$ python -q
>>> import numpy as np
>>> import numpy.linalg as la
>>> np.set_printoptions(suppress=True, linewidth=160)
>>> F = np.load("x.npy")
>>> F
array([[1., 3., 0.],
       [3., 3., 0.],
       [0., 0., 1.]])
>>> np.trace(F)
np.float64(5.0)
>>> rng = np.random.default_rng(10)
>>> mat = np.eye(3, dtype=int)[rng.permutation(3)] * np.array([0, 4, 3])
>>> mat
array([[0, 0, 3],
       [0, 4, 0],
       [0, 0, 0]])
>>> Y = mat + rng.integers(-2, 3, (3, 2)) @ rng.integers(-2, 3, (2, 3))
>>> Y
array([[ 0,  0,  4],
       [-2,  4,  0],
       [ 4,  0, -2]])
>>> la.matrix_rank(Y - mat, tol=1e-8)
np.int64(2)
>>> np.round(la.svd(Y - mat, compute_uv=False), 2)
array([4.84, 1.24, 0.  ])
>>> np.abs(Y - mat).sum(axis=1)
array([1, 2, 6])
>>> Y - mat
array([[ 0,  0,  1],
       [-2,  0,  0],
       [ 4,  0, -2]])
>>> G = Y.T @ Y
>>> np.round(la.eigvalsh(G)[::-1], 2)
array([30.5 , 18.06,  7.43])
>>> np.allclose(G, G.T)
True
>>> np.diag(G)
array([20, 16, 20])
>>> (Y @ Y.T).shape
(3, 3)
>>> U, sig, Vt = la.svd(mat)
>>> np.argmax(sig[:-1] / (sig[1:] + 1e-6)) + 1
np.int64(2)
>>> Y = U[:, :2] @ np.diag(sig[:2]) @ Vt[:2]
>>> round(float(la.norm(mat - Y) / la.norm(mat)), 2)
0.0
>>> np.abs(mat - Y).max()
np.float64(0.0)
>>> la.matrix_rank(Y)
np.int64(2)
>>> np.round(la.norm(mat - Y, 2), 2), sig[2]
(np.float64(0.0), np.float64(0.0))
>>> W0 = np.load("sample2.npy")
>>> W0
array([[0.56, 0.22, 0.22],
       [0.  , 1.  , 0.  ],
       [0.12, 0.5 , 0.38]])
>>> u = np.array([4, -5])
>>> np.round(np.array([np.convolve(row, u, "same") for row in W0]), 2)
array([[ 2.24, -1.92, -0.22],
       [ 0.  ,  4.  , -5.  ],
       [ 0.48,  1.4 , -0.98]])
>>> np.polyval(u, W0[2])
array([-4.52, -3.  , -3.48])
>>> ev, vecs = la.eig(W0)
>>> np.round(np.sort(la.eigvals(W0.T)), 2)
array([0.28, 0.66, 1.  ])
>>> round(np.prod(ev), 2)
np.float64(0.19)
>>> np.round(W0 @ vecs[:, 0] - ev[0] * vecs[:, 0], 2) + 0
array([0., 0., 0.])
>>> np.round(np.sort(la.eigvals(W0 @ W0)), 2)
array([0.08, 0.43, 1.  ])
>>> W = np.array([[3, 3], [3, 2], [2, 0]])
>>> c = np.array([0, 1])
>>> hid = np.maximum(F @ W + c, 0)
>>> (hid > 0).mean(axis=0)
array([1., 1.])
>>> la.matrix_rank(hid)
np.int64(2)
>>> C = np.array([[0, 0, 3], [-1, -1, -3]])
>>> (hid @ C).round(6).argmax(axis=1)
array([2, 2, 2])
>>> hid @ C
array([[-10., -10.,   6.],
       [-16., -16.,   6.],
       [ -1.,  -1.,   3.]])
>>> W @ C
array([[-3, -3,  0],
       [-2, -2,  3],
       [ 0,  0,  6]])
>>> Y = np.array([[4, 1], [1, -4], [-5, 1]])
>>> np.round(Y.T @ W0.T, 2)
array([[ 1.36,  1.  , -0.92],
       [-0.1 , -4.  , -1.5 ]])
>>> np.round(W0 @ Y, 2)
array([[ 1.36, -0.1 ],
       [ 1.  , -4.  ],
       [-0.92, -1.5 ]])
>>> np.einsum("ij->j", W0)
array([0.68, 1.72, 0.6 ])
>>> np.round(np.einsum("ik,kj->ji", W0, Y), 2)
array([[ 1.36,  1.  , -0.92],
       [-0.1 , -4.  , -1.5 ]])
>>> la.matrix_rank(np.vstack([W0, Y.T]))
np.int64(3)
>>> np.round(np.sort(np.abs(la.eigvals(W0))), 2)
array([0.28, 0.66, 1.  ])
>>> round(float(la.det(W0)), 2)
0.19
>>> np.allclose(W0, W0.T)
False
>>> (W0 - W0.T) / 2
array([[ 0.  ,  0.11,  0.05],
       [-0.11,  0.  , -0.25],
       [-0.05,  0.25,  0.  ]])
>>> np.allclose(W0 @ W0.T, W0.T @ W0)
False
>>> np.round(W0 @ W0, 2)
array([[0.34, 0.45, 0.21],
       [0.  , 1.  , 0.  ],
       [0.11, 0.72, 0.17]])
>>> X, _ = la.qr(np.array([[-0.1, 0.9, -0.7, 0.7],
...     [-1.4, 0.2, 0.2, 0.6],
...     [-1.5, -1.0, -0.3, 0.2],
...     [-0.9, 0.9, 1.5, 0.7]]))
>>> X.round(2)
array([[-0.04,  0.56,  0.76, -0.33],
       [-0.62,  0.18,  0.16,  0.74],
       [-0.67, -0.56,  0.17, -0.46],
       [-0.4 ,  0.59, -0.61, -0.35]])
>>> Y = np.array([[2, 2], [0, 0], [2, 2], [2, 2]])
>>> la.matrix_rank(X @ Y)
np.int64(1)
>>> np.round(np.einsum("ik,kj->ji", X, Y), 2)
array([[ 0.76,  0.56, -1.93, -2.72],
       [ 0.76,  0.56, -1.93, -2.72]])
>>> la.matrix_rank(np.vstack([X, Y.T]))
np.int64(4)
>>> np.round(np.einsum("ij,ij->i", X, X), 2)
array([1., 1., 1., 1.])
>>> M = np.load("out11.npy")
>>> M
array([[ 0,  0, -4],
       [ 1,  0,  0],
       [ 0,  4,  0]])
>>> P = np.triu(np.array([[0, 3, 5], [0, 1, 2], [3, 1, 4]]), 1) + np.eye(3)
>>> Y = P @ M @ la.inv(P)
>>> np.round(np.poly(Y), 2) + 0
array([ 1.,  0.,  0., 16.])
>>> E = np.array([[-2, 3, -1], [5, 5, -2], [2, -3, -5]])
>>> E[2] = E[0]
>>> E
array([[-2,  3, -1],
       [ 5,  5, -2],
       [-2,  3, -1]])
>>> la.lstsq(E[:-1].T, E[-1])[2]
np.int32(2)
>>> np.unique(E.round(6), axis=0).shape
(2, 3)
>>> np.allclose(E[:-1].T @ la.lstsq(E[:-1].T, E[-1])[0], E[-1])
True
>>> round(float(np.trace(la.pinv(E) @ E)), 2)
2.0
>>> P = np.triu(np.array([[8, 4, -3], [-7, 4, 2], [-3, -5, 0]]), 1) + np.eye(3)
>>> Y = P @ E @ la.inv(P)
>>> np.round(np.poly(Y), 2) + 0
array([  1.,  -2., -24.,   0.])
>>> P @ E - E @ P
array([[ 26.,  19., -17.],
       [ -4., -14.,   3.],
       [  0.,   8., -12.]])
>>> K = np.load("data.npy")
>>> K
array([[1.  , 0.2 , 0.04],
       [0.2 , 1.  , 0.2 ],
       [0.04, 0.2 , 1.  ]])
>>> lab = rng.permutation(4)
>>> Y = X[:, lab] * rng.choice([-1, 1], 4)
>>> Y.round(2)
array([[ 0.56,  0.33, -0.04, -0.76],
       [ 0.18, -0.74, -0.62, -0.16],
       [-0.56,  0.46, -0.67, -0.17],
       [ 0.59,  0.35, -0.4 ,  0.61]])
>>> U, _, Vt = la.svd(X.T @ Y)
>>> np.round(U @ Vt, 2) + 0
array([[ 0.,  0.,  1.,  0.],
       [ 1.,  0.,  0.,  0.],
       [ 0.,  0.,  0., -1.],
       [ 0., -1.,  0.,  0.]])
>>> arr = np.array([[-1.3, -0.7, 0.9], [0.9, -0.9, 0.0]])
>>> arr[1] = arr[0] + 0.3 * rng.normal(size=3)
>>> arr.round(2)
array([[-1.3 , -0.7 ,  0.9 ],
       [-1.4 , -0.72,  0.61]])
>>> round(la.norm(arr, 1), 2), np.round(la.norm(arr, np.inf), 2)
(np.float64(2.7), np.float64(2.9))
>>> np.round(la.norm(arr, 2), 2)
np.float64(2.41)
>>> la.norm(arr, axis=1).argmax()
np.int64(0)
>>> np.round(la.norm(arr, axis=0), 2)
array([1.91, 1.  , 1.09])
>>> Y = arr / la.norm(arr, axis=1, keepdims=True)
>>> G = Y @ Y.T
>>> G.round(2)
array([[1.  , 0.98],
       [0.98, 1.  ]])
>>> np.round(la.norm(Y, axis=1), 2)
array([1., 1.])
>>> G[0].round(2)
array([1.  , 0.98])
>>> np.argsort(-la.norm(arr, axis=0).round(6), kind="stable")[:3]
array([0, 2, 1])
>>> la.matrix_rank(arr, rtol=0.1)
np.int64(1)
>>> [round(float(x), 2) for x in la.svd(arr, compute_uv=False)[:3]]
[2.41, 0.22]
>>> round(la.norm(arr, 2) / la.norm(arr), 2)
np.float64(1.0)
>>> la.cond(arr) > 100
np.False_
>>> U, sig, Vt = la.svd(arr)
>>> np.argmax(sig[:-1] / (sig[1:] + 1e-6)) + 1
np.int64(1)
>>> Y = U[:, :1] @ np.diag(sig[:1]) @ Vt[:1]
>>> Y.round(2)
array([[-1.37, -0.72,  0.76],
       [-1.33, -0.7 ,  0.75]])
>>> la.matrix_rank(arr, rtol=0.05)
np.int64(2)
